$ ipython --no-banner

In [1]: import numpy as np

In [2]: np.set_printoptions(precision=1, suppress=True, linewidth=140)

In [3]: F = np.load("test12.npy")

In [4]: print(F)
[[ 5  0  0  0  9  0  4  0]
 [ 0  8  0  8  0  7  0  0]
 [ 0  0  0  0  6  0  3  0]
 [ 0  6  1  8  0  9  0  0]
 [ 3  0  0  0  6  1  3  0]
 [ 0  9  0  2  0  6  2  0]
 [ 2  6  0  1  0  0  0  5]
 [ 6  0  8  2  0  9  0  0]
 [ 1  6  0  2  0  8  1  0]
 [ 9  0  6  0  0  5  0  0]
 [10  0  6  0  0 14  1  0]
 [ 0  5  0  3  3  0  0  4]
 [ 0  0  0  2  5  0  0  7]
 [ 0  1  2  3  0 11  2  0]
 [ 9  0  2  0  6  0  0  5]
 [ 7  0  0  0 10  1  5  0]
 [ 9  0  3  0  0 10  0  0]
 [ 0  2  0  4  0  4  0  0]
 [ 0  1  0  0  5  0  0  5]
 [ 4  0  8  3  0  6  0  1]
 [ 3  7  0  0  1  8  4  0]
 [ 6  0  0  0  6  0  0  5]]

In [5]: C2 = F.T @ F

In [6]: print(np.allclose(C2, C2.T))
True

In [7]: print(np.linalg.eigvalsh(C2)[::-1])
[1429.2  600.8  404.8  153.    94.1   53.2   35.     4. ]

In [8]: print(np.trace(C2), (F ** 2).sum())
2774 2774

In [9]: print(C2)
[[528  39 239  28 226 395  87  89]
 [ 39 333   8 174  27 287  54  55]
 [239   8 218  54  12 295  10  18]
 [ 28 174  54 188  19 241  12  34]
 [226  27  12  19 385  24 126 132]
 [395 287 295 241  24 871  96   6]
 [ 87  54  10  12 126  96  85   0]
 [ 89  55  18  34 132   6   0 166]]

In [10]: out = np.c_[F[:, :7] @ np.array([[-5, 3, -1, -5, 4, -4, 1],
    ...:     [1, 5, 3, -2, 3, 3, 5],
    ...:     [2, 4, 4, 1, 1, -1, -5],
    ...:     [-3, -2, 4, -1, 3, 4, -5],
    ...:     [4, 3, 4, -4, -3, -1, -4],
    ...:     [5, 4, 1, 0, 2, -5, -2],
    ...:     [4, -4, 2, -3, -4, 1, 2]]), np.array([9, 9, 2, 0, 2, 6, 5, 4, 4, 0, 3, 2, 7, 0, 9, 1, 7, 2, 0, 0, 9, 8])]

In [11]: print(out)
[[  27   26   39  -73  -23  -25  -23    9]
 [  19   52   63  -24   62   21  -14    9]
 [  36    6   30  -33  -30   -3  -18    2]
 [  29   54   63  -19   61    4  -33    0]
 [  26   19   28  -48  -16  -20  -17    2]
 [  41   57   45  -26   37    7   27    6]
 [  -7   34   20  -23   29   14   27    5]
 [  25   82   43  -24   56  -69  -62    4]
 [  39   57   35  -22   40  -17    7    4]
 [  -8   71   20  -39   52  -67  -31    0]
 [  36  106   30  -47   70 -115  -46    3]
 [   8   28   39  -25   15   24   -2    2]
 [  14   11   28  -22   -9    3  -30    7]
 [  59   43   38   -9   28  -40  -38    0]
 [ -17   53   23  -67   20  -44  -25    9]
 [  30   35   44  -90  -20  -38  -25    1]
 [  11   79   13  -42   59  -89  -26    7]
 [  10   18   26   -8   26    2  -18    2]
 [  21   20   23  -22  -12   -2  -15    0]
 [  17   62   46  -15   45  -42  -63    0]
 [  52   63   38  -45   30  -28   26    9]
 [  -6   36   18  -54    6  -30  -18    8]]

In [12]: print(np.round(np.linalg.lstsq(F, out[:, 0])[0], 1) + 0)
[-5.  1.  2. -3.  4.  5.  4.  0.]

In [13]: print(np.linalg.matrix_rank(np.c_[F, out]))
9

In [14]: print(np.linalg.norm(np.linalg.qr(F)[0].T @ out, axis=0) ** 2 / ((out ** 2).sum(axis=0) + 1e-12))
[1.  1.  1.  1.  1.  1.  1.  0.8]

In [15]: print(np.linalg.matrix_rank(out))
8
